>>> import numpy as np
>>> from numpy import linalg as LA
>>> np.set_printoptions(precision=3, suppress=True, linewidth=100)
>>> W0 = np.load("dump.npy")
>>> W0
array([[ -4,  10,  -2,  -4,  10,  -2],
       [-10,   0,  -4, -10,   0,  -4],
       [-10,  -2,  -2, -10,  -2,  -2],
       [ -4,  10,  -2,   4, -10,   2],
       [-10,   0,  -4,  10,   0,   4],
       [-10,  -2,  -2,  10,   2,   2]])
>>> x = np.array([0, -2, -3, 0, 0, -1])
>>> h = np.maximum(W0 @ x, 0)
>>> np.maximum(W0 @ x, 0) - np.maximum(-W0 @ x, 0)
array([-12,  16,  12, -16,   8,   8])
>>> h
array([ 0, 16, 12,  0,  8,  8])
>>> np.maximum(W0 @ (3 * x), 0)
array([ 0, 48, 36,  0, 24, 24])
>>> x = np.array([0, 2, 1, 5, 4, 0])
>>> W0 * x
array([[  0,  20,  -2, -20,  40,   0],
       [  0,   0,  -4, -50,   0,   0],
       [  0,  -4,  -2, -50,  -8,   0],
       [  0,  20,  -2,  20, -40,   0],
       [  0,   0,  -4,  50,   0,   0],
       [  0,  -4,  -2,  50,   8,   0]])
>>> W0 @ np.ones(6)
array([  8., -28., -28.,   0.,   0.,   0.])
>>> W0 @ x
array([ 38, -54, -64,  -2,  46,  52])
>>> W0 @ (2 * x)
array([  76, -108, -128,   -4,   92,  104])
>>> np.einsum("ij,j->i", W0, x)
array([ 38, -54, -64,  -2,  46,  52])
>>> (W0 * x).sum(axis=1)
array([ 38, -54, -64,  -2,  46,  52])
>>> LA.norm(W0 @ x) <= LA.norm(W0, 2) * LA.norm(x) + 1e-9
np.True_
>>> W0 @ np.eye(6)[4]
array([ 10.,   0.,  -2., -10.,   0.,   2.])
>>> Z = 5 * np.array([[1.4, -0.8, 0.0, 1.0, -2.2, 0.5],
...     [1.2, 1.3, -0.3, 0.2, -0.3, -0.2],
...     [0.8, -2.1, 2.1, 0.7, 0.2, 0.3]])
>>> rng = np.random.default_rng(929)
>>> z = rng.integers(0, 3, 14)
>>> m1 = Z[z] + rng.normal(size=(14, 6))
>>> m1
array([[  7.882,  -5.063,  -1.895,   3.586, -11.465,   2.56 ],
       [  6.1  ,  -3.508,  -0.446,   4.61 , -10.866,   4.144],
       [  5.923,   7.224,  -1.817,  -0.515,  -2.416,   0.758],
       [  6.001,   7.621,  -0.176,   0.564,  -3.647,  -1.074],
       [  5.547,   6.758,  -2.732,   1.472,  -1.349,   0.233],
       [  1.681,  -9.486,  10.19 ,   2.525,   1.095,   1.389],
       [  5.401,  -1.959,   0.304,   3.884, -11.032,   2.733],
       [  7.019,  -3.588,  -0.559,   5.781,  -9.121,   3.844],
       [  7.956,  -4.04 ,   1.677,   3.888, -12.618,   3.738],
       [  6.124,   6.091,  -1.483,   2.292,  -1.295,   0.04 ],
       [  6.775,  -3.164,   0.231,   4.924, -13.272,   2.688],
       [  4.715, -11.923,   8.725,   1.483,   0.607,   2.386],
       [  8.237,  -4.692,   0.367,   4.587, -10.098,   1.881],
       [  6.941,  -5.31 ,   0.618,   4.104, -10.479,   2.306]])
>>> z = m1[:, 5] > np.median(m1[:, 5])
>>> r0 = m1[z].mean(axis=0) - m1[~z].mean(axis=0)
>>> ((m1 - m1.mean(axis=0)) @ r0 > 0).astype(int)
array([1, 1, 0, 0, 0, 0, 1, 1, 1, 0, 1, 1, 1, 1])
>>> A = np.load("x.npy")
>>> A
array([[-2.522,  1.168, -1.49 ,  0.355],
       [-5.521, -7.706, -1.571, 12.227],
       [-2.961, -2.475,  0.061,  4.436],
       [-1.983, -0.352,  0.602,  1.335],
       [-4.515, -4.119, -1.95 ,  7.634],
       [-2.736, -5.824,  2.744,  7.56 ],
       [-2.739,  2.451, -2.779, -0.712],
       [-3.328, -2.142, -0.895,  4.47 ],
       [-2.196, -1.338,  0.833,  2.535],
       [-5.589, -5.73 , -3.025, 10.319],
       [-2.957, -0.863, -1.004,  2.82 ]])
>>> Z = m1[[11, 13]].astype(float)
>>> for _ in range(7):
...     z = LA.norm(m1[:, None] - Z, axis=-1).argmin(axis=1)
...     Z = np.array([m1[z == j].mean(axis=0) for j in range(2)])
... 
>>> z
array([1, 1, 1, 1, 1, 0, 1, 1, 1, 1, 1, 0, 1, 1])
>>> Z
array([[  3.198, -10.704,   9.458,   2.004,   0.851,   1.887],
       [  6.659,  -0.302,  -0.492,   3.265,  -8.138,   1.988]])
>>> r0 = np.array([5, 9, 4, 3, 4, 6])
>>> other = W0 + np.outer(r0, np.eye(6)[3])
>>> LA.matrix_rank(LA.inv(other) - LA.inv(W0), tol=1e-8)
np.int64(1)
>>> arr = np.load("mat.npy")
>>> arr
array([[ 6.347,  4.646,  3.055, -1.275,  5.602,  5.096, -2.722],
       [ 6.731,  5.543,  3.325, -0.112,  7.473,  6.012,  0.816],
       [ 6.383,  5.368,  2.602,  1.495,  7.067,  6.323,  1.074],
       [ 5.194,  7.022,  3.418, -0.43 ,  5.136,  5.024,  0.242],
       [ 4.607,  4.353,  3.039,  0.313,  6.638,  5.503, -1.223],
       [ 6.005,  5.432,  2.982,  0.137,  8.239,  6.955, -1.47 ],
       [ 4.667,  6.046,  3.406, -0.743,  5.477,  4.838, -0.641],
       [ 4.578,  5.329,  4.487, -0.246,  6.399,  5.339, -0.003],
       [ 6.376,  5.828,  2.046,  1.464,  6.528,  5.874, -1.224],
       [ 6.014,  5.486,  2.49 ,  0.676,  6.267,  5.306, -1.873],
       [ 4.261,  6.083,  3.376, -0.494,  4.855,  7.36 , -1.65 ],
       [ 8.432,  4.84 ,  2.969,  0.188,  7.341,  5.198, -1.494],
       [ 5.968,  7.644,  3.363,  1.091,  5.201,  6.364, -0.994],
       [ 5.634,  6.147,  2.015,  1.183,  5.124,  6.254,  1.524],
       [ 5.313,  3.374,  2.217, -2.089,  7.301,  4.917,  1.244],
       [ 4.462,  5.947,  3.276, -1.547,  4.719,  6.52 , -1.84 ],
       [ 6.958,  6.843,  4.222,  0.19 ,  6.349,  6.53 ,  1.306],
       [ 7.389,  6.97 ,  3.87 , -0.332,  4.681,  5.842, -0.173],
       [ 7.701,  6.696,  3.918,  0.518,  5.607,  5.891,  0.084],
       [ 5.233,  6.058,  3.415, -1.041,  6.309,  5.815,  0.586],
       [ 5.796,  6.407,  1.918, -0.795,  5.918,  6.149, -0.983],
       [ 5.819,  8.076,  1.852, -0.632,  5.043,  5.551,  0.659]])
>>> Xs = arr - arr.mean(axis=0)
>>> U, sigma, vt = LA.svd(Xs, full_matrices=False)
>>> np.searchsorted(np.cumsum(sigma ** 2) / (sigma ** 2).sum(), 0.9) + 1
np.int64(5)
>>> np.abs(vt[0]).argmax()
np.int64(1)
>>> sigma
array([6.292, 6.09 , 5.276, 3.963, 3.354, 2.734, 2.091])
>>> np.round(Xs.mean(axis=0), 3) + 0
array([0., 0., 0., 0., 0., 0., 0.])
>>> np.abs(vt[-1])
array([0.228, 0.598, 0.016, 0.054, 0.596, 0.459, 0.149])
>>> np.round((sigma ** 2).sum() ** 2 / (sigma ** 4).sum(), 3)
np.float64(4.931)
>>> LA.matrix_rank(Xs)
np.int64(7)
